$ python -q
>>> import numpy as np
>>> np.set_printoptions(precision=2, suppress=True, linewidth=140)
>>> A2 = np.array([[5, -2, 2, 4, 0, -2],
...     [-4, 1, 3, 2, 2, 4],
...     [-3, 0, 2, -4, -1, -2],
...     [2, 3, -2, -3, 1, -4],
...     [5, -4, -4, 2, -3, -1],
...     [-2, 2, 0, 1, -2, -5]])
>>> E = A2 - A2.T
>>> E
array([[ 0,  2,  5,  2, -5,  0],
       [-2,  0,  3, -1,  6,  2],
       [-5, -3,  0, -2,  3, -2],
       [-2,  1,  2,  0, -1, -5],
       [ 5, -6, -3,  1,  0,  1],
       [ 0, -2,  2,  5, -1,  0]])
>>> A2 = np.linalg.invert(E)
Traceback (most recent call last):
  File "<python-input-5>", line 1, in <module>
    A2 = np.linalg.invert(E)
         ^^^^^^^^^^^^^^^^
AttributeError: module 'numpy.linalg' has no attribute 'invert'
>>> A2 = np.linalg.inv(E)
>>> np.round(np.linalg.det(E) * np.linalg.det(A2), 2)
np.float64(1.0)
>>> round(float(np.linalg.slogdet(E)[0]), 2)
1.0
>>> round(np.linalg.cond(E), 2)
np.float64(3.96)
>>> (np.abs(A2) > 1e-9).astype(int)
array([[0, 1, 1, 1, 1, 1],
       [1, 0, 1, 1, 1, 1],
       [1, 1, 0, 1, 1, 1],
       [1, 1, 1, 0, 1, 1],
       [1, 1, 1, 1, 0, 1],
       [1, 1, 1, 1, 1, 0]])
>>> rng = np.random.default_rng(66112)
>>> lab = rng.integers(0, 3, 6)
>>> data = (lab[:, None] == lab) * -3 + np.eye(6)
>>> data
array([[-2., -3.,  0.,  0.,  0., -3.],
       [-3., -2.,  0.,  0.,  0., -3.],
       [ 0.,  0., -2., -3., -3.,  0.],
       [ 0.,  0., -3., -2., -3.,  0.],
       [ 0.,  0., -3., -3., -2.,  0.],
       [-3., -3.,  0.,  0.,  0., -2.]])
>>> lab = rng.permutation(6)
>>> A2 = data[:, lab] * rng.choice([-1, 1], 6)
>>> A2
array([[ 0.,  2., -3.,  3.,  0., -0.],
       [ 0.,  3., -2.,  3.,  0., -0.],
       [-3., -0.,  0., -0., -3.,  2.],
       [-2., -0.,  0., -0., -3.,  3.],
       [-3., -0.,  0., -0., -2.,  3.],
       [ 0.,  3., -3.,  2.,  0., -0.]])
>>> Uu, _, Vt = np.linalg.svd(data.T @ A2)
>>> np.round(Uu @ Vt, 2) + 0
array([[ 0., -1.,  0.,  0.,  0.,  0.],
       [ 0.,  0.,  1.,  0.,  0.,  0.],
       [ 0.,  0.,  0.,  0.,  0., -1.],
       [ 1.,  0.,  0.,  0.,  0.,  0.],
       [ 0.,  0.,  0.,  0.,  1.,  0.],
       [ 0.,  0.,  0., -1.,  0.,  0.]])
>>> A = np.loadtxt("block19.csv", delimiter=",")
>>> A
array([[0.17, 0.33, 0.17, 0.17, 0.  , 0.  , 0.17],
       [0.25, 0.12, 0.12, 0.  , 0.  , 0.25, 0.25],
       [0.09, 0.18, 0.27, 0.18, 0.18, 0.09, 0.  ],
       [0.  , 0.25, 0.  , 0.38, 0.12, 0.  , 0.25],
       [0.  , 0.12, 0.  , 0.12, 0.38, 0.12, 0.25],
       [0.  , 0.33, 0.33, 0.  , 0.17, 0.17, 0.  ],
       [0.  , 0.11, 0.22, 0.22, 0.22, 0.  , 0.22]])
>>> np.sort(np.abs(np.linalg.eigvals(A)))[::-1]
array([1.  , 0.42, 0.33, 0.26, 0.19, 0.19, 0.11])
>>> A @ np.ones(7)
array([1., 1., 1., 1., 1., 1., 1.])
>>> A.sum(axis=1)
array([1., 1., 1., 1., 1., 1., 1.])
>>> np.linalg.matrix_power(A, 100)
array([[0.07, 0.19, 0.15, 0.16, 0.16, 0.1 , 0.18],
       [0.07, 0.19, 0.15, 0.16, 0.16, 0.1 , 0.18],
       [0.07, 0.19, 0.15, 0.16, 0.16, 0.1 , 0.18],
       [0.07, 0.19, 0.15, 0.16, 0.16, 0.1 , 0.18],
       [0.07, 0.19, 0.15, 0.16, 0.16, 0.1 , 0.18],
       [0.07, 0.19, 0.15, 0.16, 0.16, 0.1 , 0.18],
       [0.07, 0.19, 0.15, 0.16, 0.16, 0.1 , 0.18]])
>>> p = np.eye(7)[2]
>>> for _ in range(6):
...     p = p @ A
...     print(p.round(2))
... 
[0.09 0.18 0.27 0.18 0.18 0.09 0.  ]
[0.09 0.2  0.14 0.16 0.16 0.11 0.15]
[0.08 0.19 0.15 0.15 0.16 0.1  0.18]
[0.07 0.19 0.15 0.16 0.16 0.1  0.18]
[0.07 0.19 0.15 0.16 0.16 0.1  0.18]
[0.07 0.19 0.15 0.16 0.16 0.1  0.18]
>>> C2 = A.T @ A
>>> round(np.trace(C2), 2), round((A ** 2).sum(), 2)
(np.float64(1.65), np.float64(1.65))
>>> np.linalg.eigvalsh(C2)[::-1]
array([1.1 , 0.23, 0.14, 0.12, 0.04, 0.02, 0.01])
>>> np.allclose(C2, C2.T)
True
>>> C2
array([[0.1 , 0.1 , 0.08, 0.04, 0.02, 0.07, 0.09],
       [0.1 , 0.36, 0.26, 0.22, 0.19, 0.12, 0.21],
       [0.08, 0.26, 0.28, 0.13, 0.15, 0.11, 0.11],
       [0.04, 0.22, 0.13, 0.27, 0.18, 0.03, 0.2 ],
       [0.02, 0.19, 0.15, 0.18, 0.27, 0.09, 0.17],
       [0.07, 0.12, 0.11, 0.03, 0.09, 0.11, 0.09],
       [0.09, 0.21, 0.11, 0.2 , 0.17, 0.09, 0.26]])
>>> (A @ A.T).shape
(7, 7)
>>> t3 = np.stack([A, 2 * A, A[::-1]])
>>> np.linalg.matrix_rank(t3.reshape(3, -1))
np.int64(2)
>>> np.linalg.matrix_rank(t3)
array([7, 7, 7])
>>> feats = np.load("x.npy")
>>> feats
array([[-6., -3.,  0., -4.,  0., -9., -9.,  1., -1.],
       [ 6., -8., -6.,  9.,  6., -5., -3.,  0., -3.],
       [-8., -8., -4.,  0., -3.,  7.,  1.,  0.,  1.],
       [ 5., -7.,  7.,  5., -5., -1.,  9., -2.,  1.],
       [-8., -9.,  4., -7., -4., -1., -7., -2., -1.],
       [ 9.,  0., -4.,  2., -9.,  6., -8.,  0.,  3.],
       [-6.,  0., -1., -7., -6., -3.,  6., -1., -2.],
       [ 0.,  0.,  0.,  0.,  0.,  0.,  0., -5.,  4.],
       [ 0.,  0.,  0.,  0.,  0.,  0.,  0., -2.,  3.]])
>>> vec = np.array([2, -4, -3, -5, 3, -3, -2, -2, 4])
>>> rhs = feats @ vec
>>> c, lr = np.zeros(9), 1 / np.linalg.norm(feats, 2) ** 2
>>> for i in range(3):
...     c -= lr * feats.T @ (feats @ c - rhs)
...     if i % 1 == 0: print(i, round(np.linalg.norm(feats @ c - rhs), 2))
... 
0 43.81
1 32.66
2 28.77
>>> c
array([-0.84, -1.86, -0.91, -0.36,  0.68, -2.11, -3.19, -0.79,  0.05])
>>> np.round(np.linalg.cond(feats), 2)
np.float64(38.09)
>>> vec = np.array([3, 4, 2, 2, 0, 1])
>>> np.round(np.linalg.eigvals(E).real, 2) + 0
array([0., 0., 0., 0., 0., 0.])
>>> np.round(np.linalg.det(E), 2)
np.float64(28224.0)
>>> vec @ E @ vec
np.int64(0)
>>> O = np.linalg.solve(np.eye(6) - E, np.eye(6) + E)
>>> np.round(O @ O.T, 2) + 0
array([[1., 0., 0., 0., 0., 0.],
       [0., 1., 0., 0., 0., 0.],
       [0., 0., 1., 0., 0., 0.],
       [0., 0., 0., 1., 0., 0.],
       [0., 0., 0., 0., 1., 0.],
       [0., 0., 0., 0., 0., 1.]])
>>> vec = np.array([6, 3, 5, 4, 8, 5, 8, 0, 9])
>>> rhs = feats @ vec
>>> rhs
array([-187.,  -10.,  -64.,  100., -185.,  -37., -102.,   36.,   27.])
>>> np.linalg.solve(feats, rhs + feats[:, 0])
array([ 7.,  3.,  5.,  4.,  8.,  5.,  8., -0.,  9.])
>>> np.round(np.linalg.solve(feats.T, feats[0]), 2) + 0
array([1., 0., 0., 0., 0., 0., 0., 0., 0.])
>>> np.linalg.solve(feats, rhs)
array([ 6.,  3.,  5.,  4.,  8.,  5.,  8., -0.,  9.])
>>> np.round(np.linalg.solve(feats, feats[:, 7]), 2) + 0
array([0., 0., 0., 0., 0., 0., 0., 1., 0.])
>>> F = np.vander(np.arange(10) - 2, 4, increasing=True)
>>> F
array([[  1,  -2,   4,  -8],
       [  1,  -1,   1,  -1],
       [  1,   0,   0,   0],
       [  1,   1,   1,   1],
       [  1,   2,   4,   8],
       [  1,   3,   9,  27],
       [  1,   4,  16,  64],
       [  1,   5,  25, 125],
       [  1,   6,  36, 216],
       [  1,   7,  49, 343]])
>>> P = F @ np.linalg.solve(F.T @ F, F.T)
>>> P @ F[:, 0]
array([1., 1., 1., 1., 1., 1., 1., 1., 1., 1.])
>>> np.diag(P)
array([0.82, 0.3 , 0.33, 0.31, 0.24, 0.24, 0.31, 0.33, 0.3 , 0.82])
>>> P.round(2) + 0
array([[ 0.82,  0.31,  0.02, -0.11, -0.11, -0.05,  0.03,  0.09,  0.07, -0.08],
       [ 0.31,  0.3 ,  0.25,  0.17,  0.08,  0.  , -0.06, -0.08, -0.04,  0.07],
       [ 0.02,  0.25,  0.33,  0.29,  0.19,  0.07, -0.05, -0.11, -0.08,  0.09],
       [-0.11,  0.17,  0.29,  0.31,  0.24,  0.14,  0.03, -0.05, -0.06,  0.03],
       [-0.11,  0.08,  0.19,  0.24,  0.24,  0.2 ,  0.14,  0.07,  0.  , -0.05],
       [-0.05,  0.  ,  0.07,  0.14,  0.2 ,  0.24,  0.24,  0.19,  0.08, -0.11],
       [ 0.03, -0.06, -0.05,  0.03,  0.14,  0.24,  0.31,  0.29,  0.17, -0.11],
       [ 0.09, -0.08, -0.11, -0.05,  0.07,  0.19,  0.29,  0.33,  0.25,  0.02],
       [ 0.07, -0.04, -0.08, -0.06,  0.  ,  0.08,  0.17,  0.25,  0.3 ,  0.31],
       [-0.08,  0.07,  0.09,  0.03, -0.05, -0.11, -0.11,  0.02,  0.31,  0.82]])
>>> vec = np.array([5, 6, 0, 7])
>>> rhs = F @ vec
>>> np.round(np.linalg.pinv(F) @ F, 2) + 0
array([[1., 0., 0., 0.],
       [0., 1., 0., 0.],
       [0., 0., 1., 0.],
       [0., 0., 0., 1.]])
>>> try:
...     np.linalg.solve(F, rhs)
... except np.linalg.LinAlgError as e:
...     print("failed:", e)
... 
failed: Last 2 dimensions of the array must be square
>>> rhs
array([ -63,   -8,    5,   18,   73,  212,  477,  910, 1553, 2448])
>>> rhs = rhs + 0.3 * rng.normal(size=10)
>>> rhs
array([ -63.38,   -7.79,    5.65,   17.81,   72.73,  211.96,  477.11,  909.58, 1552.84, 2447.81])
>>> c, *_ = np.linalg.lstsq(F, rhs)
>>> c.round()
array([ 5.,  6., -0.,  7.])
>>> c
array([ 5.18,  6.04, -0.06,  7.01])
>>> np.round(F.T @ (rhs - F @ c), 2) + 0
array([0., 0., 0., 0.])
>>> np.round(np.linalg.norm(rhs - F @ c), 2)
np.float64(0.8)
>>> round(np.log10(np.linalg.cond(F)))
2
>>> np.abs(np.linalg.svd(F)[2][-1])
array([0.98, 0.07, 0.17, 0.02])
>>> [round(float(x), 2) for x in np.linalg.svd(F, compute_uv=False)[:3]]
[435.38, 12.77, 3.83]
>>> A2 = F[0, 0] * F[1:] - np.outer(F[1:, 0], F[0])
>>> A2
array([[  0,   1,  -3,   7],
       [  0,   2,  -4,   8],
       [  0,   3,  -3,   9],
       [  0,   4,   0,  16],
       [  0,   5,   5,  35],
       [  0,   6,  12,  72],
       [  0,   7,  21, 133],
       [  0,   8,  32, 224],
       [  0,   9,  45, 351]])
>>> F[:, 0] / F[0, 0]
array([1., 1., 1., 1., 1., 1., 1., 1., 1., 1.])
